$ ipython --no-banner

In [1]: import numpy as np

In [2]: import numpy.linalg as la

In [3]: np.set_printoptions(precision=3, suppress=True, linewidth=140)

In [4]: X = np.array([[0.7, -1.7, -0.2, -1.5, 0.1],
   ...:     [1.6, 0.1, 0.8, -1.3, -1.0],
   ...:     [-0.5, 2.0, -0.1, -1.2, -1.1],
   ...:     [0.7, 0.7, 0.1, 0.2, -0.9],
   ...:     [-1.8, -0.2, 0.4, -0.8, 2.0],
   ...:     [-0.5, 0.9, -1.3, -0.5, 0.6]])

In [5]: X
Out[5]: 
array([[ 0.7, -1.7, -0.2, -1.5,  0.1],
       [ 1.6,  0.1,  0.8, -1.3, -1. ],
       [-0.5,  2. , -0.1, -1.2, -1.1],
       [ 0.7,  0.7,  0.1,  0.2, -0.9],
       [-1.8, -0.2,  0.4, -0.8,  2. ],
       [-0.5,  0.9, -1.3, -0.5,  0.6]])

In [6]: Y = np.c_[X[:, :3] @ np.array([[0, -6, 7], [1, -4, 3], [8, 9, -9]]), np.array([0, 1, -2, 3, 2, 0])]

In [7]: Y
Out[7]: 
array([[ -3.3,   0.8,   1.6,   0. ],
       [  6.5,  -2.8,   4.3,   1. ],
       [  1.2,  -5.9,   3.4,  -2. ],
       [  1.5,  -6.1,   6.1,   3. ],
       [  3. ,  15.2, -16.8,   2. ],
       [ -9.5, -12.3,  10.9,   0. ]])

In [8]: np.round(la.lstsq(X, Y[:, 0])[0], 3) + 0
Out[8]: array([0., 1., 8., 0., 0.])

In [9]: la.norm(la.qr(X)[0].T @ Y, axis=0) ** 2 / ((Y ** 2).sum(axis=0) + 1e-12)
Out[9]: array([1.   , 1.   , 1.   , 0.477])

In [10]: Y = np.array([[1, 3, 3], [3, 3, 3], [2, 2, 1], [0, 0, 0], [0, 2, 3]])

In [11]: X @ Y
Out[11]: 
array([[-4.8, -3.2, -2.9],
       [ 3.5,  4.7,  2.9],
       [ 5.3,  2.1,  1.1],
       [ 3. ,  2.6,  1.6],
       [-1.6, -1.2,  0.4],
       [-0.4, -0.2,  1.7]])

In [12]: la.matrix_rank(np.vstack([X, Y.T]))
Out[12]: np.int64(5)

In [13]: np.vstack([X, Y.T]).shape
Out[13]: (9, 5)

In [14]: la.matrix_rank(X @ Y)
Out[14]: np.int64(3)

In [15]: m1 = np.array([[75, 88, 50, 78, 74],
    ...:     [88, 169, 82, 106, 131],
    ...:     [50, 82, 74, 66, 43],
    ...:     [78, 106, 66, 99, 79],
    ...:     [74, 131, 43, 79, 151]])

In [16]: # symmetric

In [17]: Y = np.array([[1, 7], [1, 5], [4, 2], [4, 8], [5, 4]])

In [18]: la.matrix_rank(np.vstack([m1, Y.T]))
Out[18]: np.int64(5)

In [19]: np.einsum("ij,ij->i", m1, m1)
Out[19]: array([27429, 71426, 20905, 37718, 53528])

In [20]: m1 @ Y
Out[20]: 
array([[1045, 1985],
       [1664, 2997],
       [ 907, 1608],
       [1239, 2316],
       [1448, 2495]])

In [21]: Q, R = la.qr(m1)

In [22]: np.round(Q.T @ Q, 3) + 0
Out[22]: 
array([[1., 0., 0., 0., 0.],
       [0., 1., 0., 0., 0.],
       [0., 0., 1., 0., 0.],
       [0., 0., 0., 1., 0.],
       [0., 0., 0., 0., 1.]])

In [23]: print(Q @ R)
[[ 75.  88.  50.  78.  74.]
 [ 88. 169.  82. 106. 131.]
 [ 50.  82.  74.  66.  43.]
 [ 78. 106.  66.  99.  79.]
 [ 74. 131.  43.  79. 151.]]

In [24]: np.allclose(R.T @ R, m1.T @ m1)
Out[24]: True

In [25]: Q.shape, R.shape
Out[25]: ((5, 5), (5, 5))

In [26]: np.abs(np.diag(R))
Out[26]: array([165.617,  48.28 ,  39.192,   9.908,  20.897])

In [27]: Q, V = la.qr(m1[:, :4])[0], la.qr(m1[:, 4:])[0]

In [28]: sv = la.svd(Q.T @ V, compute_uv=False)

In [29]: np.round(la.norm(Q @ Q.T - V @ V.T, 2), 3)
Out[29]: np.float64(1.0)

In [30]: np.degrees(np.arccos(sv.clip(0, 1)))
Out[30]: array([5.182])

In [31]: K = np.load("x.npy")

In [32]: K
Out[32]: 
array([[-0.4, -0.6, -1. , -1. ,  1.3,  0.5, -0.1],
       [-1. , -0.1, -0.4,  0. , -0.6,  0.7,  1. ],
       [ 0.3,  1.2,  0.6,  3.5, -1.1,  1. ,  2.4],
       [ 0.8,  0.3, -0.1,  1.5,  0.7, -0.1,  1.1],
       [ 0.3,  2.7, -1.3, -3.5, -0.5,  0.7, -0.4]])

In [33]: G = K.T @ K

In [34]: np.trace(G), np.round((K ** 2).sum(), 3)
Out[34]: (np.float64(56.52), np.float64(56.52))

In [35]: np.allclose(G, G.T)
Out[35]: True

In [36]: np.round(la.eigvalsh(G)[::-1], 3) + 0
Out[36]: array([35.663, 13.817,  3.747,  3.109,  0.184,  0.   ,  0.   ])

In [37]: la.matrix_rank(G)
Out[37]: np.int64(5)

In [38]: Y = K / la.norm(K, axis=1, keepdims=True)

In [39]: G = Y @ Y.T

In [40]: np.argwhere(np.triu(np.abs(G) > 0.95, 1))
Out[40]: array([], shape=(0, 2), dtype=int64)

In [41]: la.norm(Y, axis=1)
Out[41]: array([1., 1., 1., 1., 1.])

In [42]: G
Out[42]: 
array([[ 1.   ,  0.09 , -0.615, -0.251,  0.281],
       [ 0.09 ,  1.   ,  0.379, -0.048,  0.042],
       [-0.615,  0.379,  1.   ,  0.742, -0.425],
       [-0.251, -0.048,  0.742,  1.   , -0.482],
       [ 0.281,  0.042, -0.425, -0.482,  1.   ]])

In [43]: (G - 2 * np.eye(5)).round(6).argmax(axis=1)
Out[43]: array([4, 2, 3, 2, 0])

In [44]: E = np.loadtxt("sample14.csv", delimiter=",")

In [45]: E
Out[45]: 
array([[ -4.126,   3.633,  10.718,   7.246,   5.059,  -2.108],
       [ -9.484,   3.351,  -1.096,   0.084,  -0.988, -17.599],
       [ -7.341,   2.924,   0.028,   0.744,  -1.409, -14.778],
       [ -9.537,   4.397,  -0.056,   0.222,  -2.251, -17.865],
       [  4.505,  16.414,  13.408,   7.416,  -2.688,   0.93 ],
       [  6.147,  16.921,  10.279,   5.835,  -3.902,  -0.863],
       [ -8.349,   4.214,  -0.667,  -0.863,  -0.485, -14.742],
       [ -6.603,   3.261,  -0.771,  -0.241,  -1.892, -13.78 ],
       [  4.902,  15.557,  11.416,   8.391,  -2.515,  -2.21 ],
       [  6.497,  16.922,  11.424,   6.487,  -3.543,  -2.519],
       [ -3.777,   2.438,   8.417,   4.165,   4.274,  -1.102],
       [ -8.221,   3.891,  -1.388,  -1.206,  -1.287, -17.008],
       [  6.39 ,  14.476,  10.728,   6.572,  -4.102,  -3.487],
       [ -3.277,   4.839,   8.384,   5.725,   7.331,   0.001],
       [  4.173,  16.814,  11.296,   6.367,  -3.898,  -2.455],
       [  6.609,  17.714,  11.44 ,   7.685,  -0.953,  -3.236],
       [ -3.304,   3.005,   8.125,   6.198,   4.661,  -2.115],
       [ -4.901,   2.543,   8.553,   7.303,   4.023,  -1.02 ],
       [  4.581,  17.993,  10.541,   6.695,  -3.899,  -1.509],
       [ -3.55 ,   2.185,   8.719,   6.59 ,   4.628,  -1.124],
       [-10.18 ,   3.517,  -1.938,  -0.715,  -1.321, -16.05 ],
       [ -8.656,   4.277,   0.601,  -0.504,  -4.341, -17.365],
       [ -7.74 ,   4.326,  -1.164,  -0.019,  -3.933, -16.564],
       [ -4.491,   4.114,   9.766,   5.542,   5.86 ,  -0.896],
       [ -4.298,   2.642,   8.089,   7.185,   6.333,  -0.931],
       [ -4.679,   4.742,  10.144,   5.941,   6.675,  -0.519],
       [ -6.183,   5.366,   7.258,   4.85 ,   7.832,  -0.744],
       [  4.355,  17.467,  11.093,   7.855,  -2.422,  -1.793],
       [ -8.541,   3.495,  -1.246,  -0.201,  -2.243, -14.366],
       [ -5.825,   3.518,  -0.307,   1.896,  -1.061, -16.259]])

In [46]: Y = np.c_[E[:, :5] @ np.array([[4, 4, 5, 3, 4],
    ...:     [1, 2, 0, 3, 5],
    ...:     [2, 3, 4, 2, 5],
    ...:     [1, 5, 0, 0, 4],
    ...:     [3, 5, 0, 3, 5]]), np.array([1, -1, 0, -1, -2, 1, -1, 0, -1, -2, -1, 0, 2, 1, 0, 0, 2, -1, 2, 0, -1, 1, 1, -1, 2, 1, -1, 0, -1, -2])]

In [47]: Y
Out[47]: 
array([[ 30.988,  84.441,  22.242,  35.134, 109.53 ,   1.   ],
       [-39.657, -39.042, -51.804, -23.555, -31.265,  -1.   ],
       [-29.867, -26.757, -36.593, -17.422, -18.673,   0.   ],
       [-40.394, -39.667, -47.909, -22.285, -26.81 ,  -1.   ],
       [ 60.602, 114.712,  76.157,  81.509, 183.354,  -2.   ],
       [ 56.196,  98.932,  71.851,  78.056, 164.418,   1.   ],
       [-32.834, -33.709, -44.413, -15.194, -21.538,  -1.   ],
       [-30.61 , -32.868, -36.099, -17.244, -24.386,   0.   ],
       [ 58.843, 114.35 ,  70.174,  76.664, 175.462,  -1.   ],
       [ 61.616, 108.824,  78.181,  82.476, 175.951,  -2.   ],
       [ 21.151,  57.214,  14.783,  25.639,  77.197,  -1.   ],
       [-36.836, -41.731, -46.657, -19.627, -31.628,   0.   ],
       [ 55.758,  99.046,  74.862,  71.748, 157.358,   2.   ],
       [ 36.217,  87.002,  17.151,  43.447, 112.562,   1.   ],
       [ 50.771,  96.553,  66.049,  73.859, 163.22 ,   0.   ],
       [ 71.856, 129.844,  78.805,  92.99 , 198.181,   0.   ],
       [ 26.22 ,  71.464,  15.98 ,  29.336,  90.531,   2.   ],
       [ 19.417,  67.771,   9.707,  22.101,  85.203,  -1.   ],
       [ 52.397,  99.913,  65.069,  77.107, 168.279,   2.   ],
       [ 25.897,  72.417,  17.126,  27.227,  89.82 ,   0.   ],
       [-45.757, -49.68 , -58.652, -27.828, -42.29 ,  -1.   ],
       [-42.672, -48.492, -40.876, -24.958, -33.955,   1.   ],
       [-40.78 , -45.56 , -43.356, -24.369, -34.891,   1.   ],
       [ 28.804,  76.572,  16.609,  35.981, 102.904,  -1.   ],
       [ 27.812,  79.949,  10.866,  30.209,  96.868,   2.   ],
       [ 32.28 ,  84.28 ,  17.181,  40.502, 112.853,   1.   ],
       [ 23.496,  71.184,  -1.883,  35.561,  96.948,  -1.   ],
       [ 57.662, 112.798,  66.147,  80.386, 179.53 ,   0.   ],
       [-40.091, -43.132, -47.689, -24.359, -34.938,  -1.   ],
       [-21.683, -13.01 , -30.353, -10.718,  -4.966,  -2.   ]])

In [48]: la.matrix_rank(Y)
Out[48]: np.int64(6)

In [49]: np.round(la.lstsq(E, Y[:, 0])[0], 3) + 0
Out[49]: array([4., 1., 2., 1., 3., 0.])
